$ python -q
>>> import numpy as np
>>> import numpy.linalg as la
>>> np.set_printoptions(suppress=True, linewidth=140)
>>> X = np.loadtxt("dump.csv", delimiter=",")
>>> X
array([[ 0.,  0.,  1.,  1.,  0., -2.,  2., -2.,  1.,  0., -1.],
       [ 0.,  0.,  0.,  1.,  1.,  0., -2.,  2., -2.,  1.,  0.],
       [ 1.,  0.,  0.,  0.,  1.,  1.,  0., -2.,  2., -2.,  1.],
       [ 1.,  1.,  0.,  0.,  0.,  1.,  1.,  0., -2.,  2., -2.],
       [ 0.,  1.,  1.,  0.,  0.,  0.,  1.,  1.,  0., -2.,  2.],
       [-2.,  0.,  1.,  1.,  0.,  0.,  0.,  1.,  1.,  0., -2.],
       [ 2., -2.,  0.,  1.,  1.,  0.,  0.,  0.,  1.,  1.,  0.],
       [-2.,  2., -2.,  0.,  1.,  1.,  0.,  0.,  0.,  1.,  1.],
       [ 1., -2.,  2., -2.,  0.,  1.,  1.,  0.,  0.,  0.,  1.],
       [ 0.,  1., -2.,  2., -2.,  0.,  1.,  1.,  0.,  0.,  0.],
       [-1.,  0.,  1., -2.,  2., -2.,  0.,  1.,  1.,  0.,  0.]])
>>> # symmetric, so the eigenvalues are real
>>> la.matrix_rank(X, rtol=0.1)
np.int64(10)
>>> np.all(la.eigvalsh(X) > 0)
np.False_
>>> round(float(la.eigvalsh(X).min()), 1)
-5.2
>>> U, sig, vt = la.svd(X, full_matrices=False)
>>> U.shape, sig.shape, vt.shape
((11, 11), (11,), (11, 11))
>>> np.round(U.T @ X @ vt.T, 1) + 0
array([[6.5, 0. , 0. , 0. , 0. , 0. , 0. , 0. , 0. , 0. , 0. ],
       [0. , 5.2, 0. , 0. , 0. , 0. , 0. , 0. , 0. , 0. , 0. ],
       [0. , 0. , 5. , 0. , 0. , 0. , 0. , 0. , 0. , 0. , 0. ],
       [0. , 0. , 0. , 4.7, 0. , 0. , 0. , 0. , 0. , 0. , 0. ],
       [0. , 0. , 0. , 0. , 3.6, 0. , 0. , 0. , 0. , 0. , 0. ],
       [0. , 0. , 0. , 0. , 0. , 3.6, 0. , 0. , 0. , 0. , 0. ],
       [0. , 0. , 0. , 0. , 0. , 0. , 2.7, 0. , 0. , 0. , 0. ],
       [0. , 0. , 0. , 0. , 0. , 0. , 0. , 2.3, 0. , 0. , 0. ],
       [0. , 0. , 0. , 0. , 0. , 0. , 0. , 0. , 2.2, 0. , 0. ],
       [0. , 0. , 0. , 0. , 0. , 0. , 0. , 0. , 0. , 1.5, 0. ],
       [0. , 0. , 0. , 0. , 0. , 0. , 0. , 0. , 0. , 0. , 0.1]])
>>> np.round(np.cumsum(sig ** 2) / np.sum(sig ** 2), 1)
array([0.3, 0.4, 0.6, 0.7, 0.8, 0.9, 0.9, 1. , 1. , 1. , 1. ])
>>> print(round(np.sqrt((sig ** 2).sum()), 1), round(float(la.norm(X)), 1))
12.7 12.7
>>> np.round(sig / sig[0], 1) + 0
array([1. , 0.8, 0.8, 0.7, 0.6, 0.6, 0.4, 0.4, 0.3, 0.2, 0. ])
>>> A = np.loadtxt("sample3.csv", delimiter=",")
>>> A
array([[ 1.,  0.,  0.,  0.,  0.,  0.,  0.],
       [ 1.,  1.,  0.,  0.,  0.,  0.,  0.],
       [-1.,  1.,  1.,  0.,  0.,  0.,  0.],
       [ 2.,  0.,  2.,  1.,  0.,  0.,  0.],
       [ 1.,  3., -1., -3.,  1.,  0.,  0.],
       [ 3.,  0., -3.,  0.,  1.,  1.,  0.],
       [-3., -2., -1., -2., -2.,  3.,  1.]])
>>> # triangular: eigenvalues sit on the diagonal
>>> la.norm(A, axis=1).argmax()
np.int64(6)
>>> np.round(la.norm(A, axis=1), 1)
array([1. , 1.4, 1.7, 3. , 4.6, 4.5, 5.7])
>>> round(la.norm(A, 2), 1)
np.float64(6.4)
>>> np.round(la.norm(A, "nuc"), 1)
np.float64(18.9)
>>> np.round(la.norm(A[4] - A[2]), 1)
np.float64(4.7)
>>> rng = np.random.default_rng(532)
>>> idx = rng.permutation(7)
>>> idx
array([6, 2, 4, 1, 0, 5, 3])
>>> other = A[idx][:, idx]
>>> print(np.diag(other))
[1. 1. 1. 1. 1. 1. 1.]
>>> np.trace(other)
np.float64(7.0)
>>> M = np.load("w.npy")
>>> M
array([[ 1.2,  1.6,  1.7,  0.9],
       [ 0.4,  1. ,  1.9,  1. ],
       [ 0.7,  1.1,  2.4,  0.8],
       [ 1.1,  0.8,  1.7,  1.2],
       [ 0.8,  1. ,  2.1,  1. ],
       [ 0.8,  1. ,  1.5,  1.5],
       [ 0.7,  0.7,  1.6,  1.4],
       [ 1. ,  1.4,  2.3,  1.1],
       [ 1.3,  0.8,  1.9,  0.9],
       [ 1.2,  1.2,  2.3,  0.6],
       [-0.6,  1.9, -2.3, -0.1],
       [ 0.6,  1.7, -2. , -0.7],
       [ 0. ,  2.1, -2.2,  0.2],
       [ 0.1,  2. , -2.3,  0.3],
       [ 0.1,  1.9, -2.2,  0. ],
       [ 0.6,  2.3, -2.2, -0.6],
       [ 0.5,  2.1, -2.6, -0.1],
       [ 0.1,  1.5, -2. ,  0.1],
       [ 0.3,  1.7, -2.1,  0.5],
       [ 0.1,  2.2, -1.8, -0.1],
       [ 2.2, -1.9,  2. , -1.7],
       [ 2.1, -2.5,  2.1, -1.6],
       [ 1.9, -2.1,  2.2, -1.9],
       [ 2.7, -2. ,  1.6, -1.7],
       [ 2.1, -1.4,  2.2, -1.8],
       [ 2.4, -1.9,  2.2, -2.1],
       [ 1.9, -2. ,  2.4, -1.2],
       [ 2.7, -1.8,  2.1, -2. ],
       [ 2. , -2.3,  1.8, -2. ],
       [ 2.2, -1.8,  2.2, -1.8]])
>>> Ac = (M - M.mean(axis=0)) / M.std(axis=0)
>>> np.argwhere(np.abs(Ac) > 2)
array([], shape=(0, 2), dtype=int64)
>>> np.round(Ac.std(axis=0), 1)
array([1., 1., 1., 1.])
>>> coef = la.lstsq(np.delete(Ac, 3, axis=1), Ac[:, 3])[0]
>>> round(float(1 - np.var(Ac[:, 3] - np.delete(Ac, 3, axis=1) @ coef)), 1)
0.9
>>> proj = M @ la.solve(M.T @ M, M.T)
>>> np.round(la.eigvalsh(proj), 1) + 0
array([0., 0., 0., 0., 0., 0., 0., 0., 0., 0., 0., 0., 0., 0., 0., 0., 0., 0., 0., 0., 0., 0., 0., 0., 0., 0., 1., 1., 1., 1.])
>>> W2 = M[[24, 26]].astype(float)
>>> for _ in range(6):
...     idx = la.norm(M[:, None] - W2, axis=-1).argmin(axis=1)
...     W2 = np.array([M[idx == j].mean(axis=0) for j in range(2)])
... 
>>> print(idx)
[1 1 1 1 1 1 1 1 1 1 0 0 0 0 0 0 0 0 0 0 1 1 1 1 1 1 1 1 1 1]
>>> W2.round(1) + 0
array([[ 0.2,  1.9, -2.2,  0. ],
       [ 1.6, -0.5,  2. , -0.4]])
>>> np.abs(W2[1] - W2[0]).argmax()
np.int64(2)
>>> print(np.round(W2[1] - W2[0], 1))
[ 1.4 -2.4  4.2 -0.3]
